In [1]: import numpy as np

In [2]: from numpy import linalg as LA

In [3]: np.set_printoptions(precision=3, suppress=True, linewidth=160)

In [4]: tidy = lambda a: np.round(a, 3) + 0

In [5]: rng = np.random.default_rng(14822)

In [6]: m1 = np.triu(rng.random((13, 13)) < 0.2, 1).astype(int)

In [7]: m1 = m1 + m1.T

In [8]: m1
Out[8]: 
array([[0, 0, 0, 0, 1, 0, 0, 0, 0, 1, 0, 0, 0],
       [0, 0, 0, 0, 0, 0, 0, 0, 0, 0, 0, 0, 0],
       [0, 0, 0, 0, 1, 0, 0, 0, 0, 0, 0, 0, 1],
       [0, 0, 0, 0, 0, 0, 1, 0, 0, 0, 0, 0, 0],
       [1, 0, 1, 0, 0, 0, 0, 0, 0, 0, 0, 0, 1],
       [0, 0, 0, 0, 0, 0, 0, 0, 1, 1, 0, 0, 0],
       [0, 0, 0, 1, 0, 0, 0, 0, 1, 0, 0, 0, 0],
       [0, 0, 0, 0, 0, 0, 0, 0, 0, 0, 0, 0, 0],
       [0, 0, 0, 0, 0, 1, 1, 0, 0, 0, 0, 1, 0],
       [1, 0, 0, 0, 0, 1, 0, 0, 0, 0, 1, 1, 1],
       [0, 0, 0, 0, 0, 0, 0, 0, 0, 1, 0, 0, 0],
       [0, 0, 0, 0, 0, 0, 0, 0, 1, 1, 0, 0, 1],
       [0, 0, 1, 0, 1, 0, 0, 0, 0, 1, 0, 1, 0]])

In [9]: vals, vecs = LA.eigh(m1)

In [10]: x = np.array([4, 1, 4, 3, 5, 5, 5, 5, 4, 5, 3, 0, 5])

In [11]: tidy(x @ m1 @ x / (x @ x)), tidy(vals[0]), tidy(vals[-1])
Out[11]: (np.float64(2.074), np.float64(-2.459), np.float64(3.084))

In [12]: tidy(LA.eigvalsh(m1[1:, 1:]))
Out[12]: array([-2.266, -1.75 , -1.164, -1.   , -0.393,  0.   ,  0.   ,  0.177,  0.489,  1.237,  1.79 ,  2.879])

In [13]: (np.sign(vecs[:, -1].round(6)) == np.sign(vecs[0, -1].round(6))).astype(int)
Out[13]: array([1, 0, 1, 1, 1, 1, 1, 0, 1, 1, 1, 1, 1])

In [14]: x @ m1 @ x
Out[14]: np.int64(450)
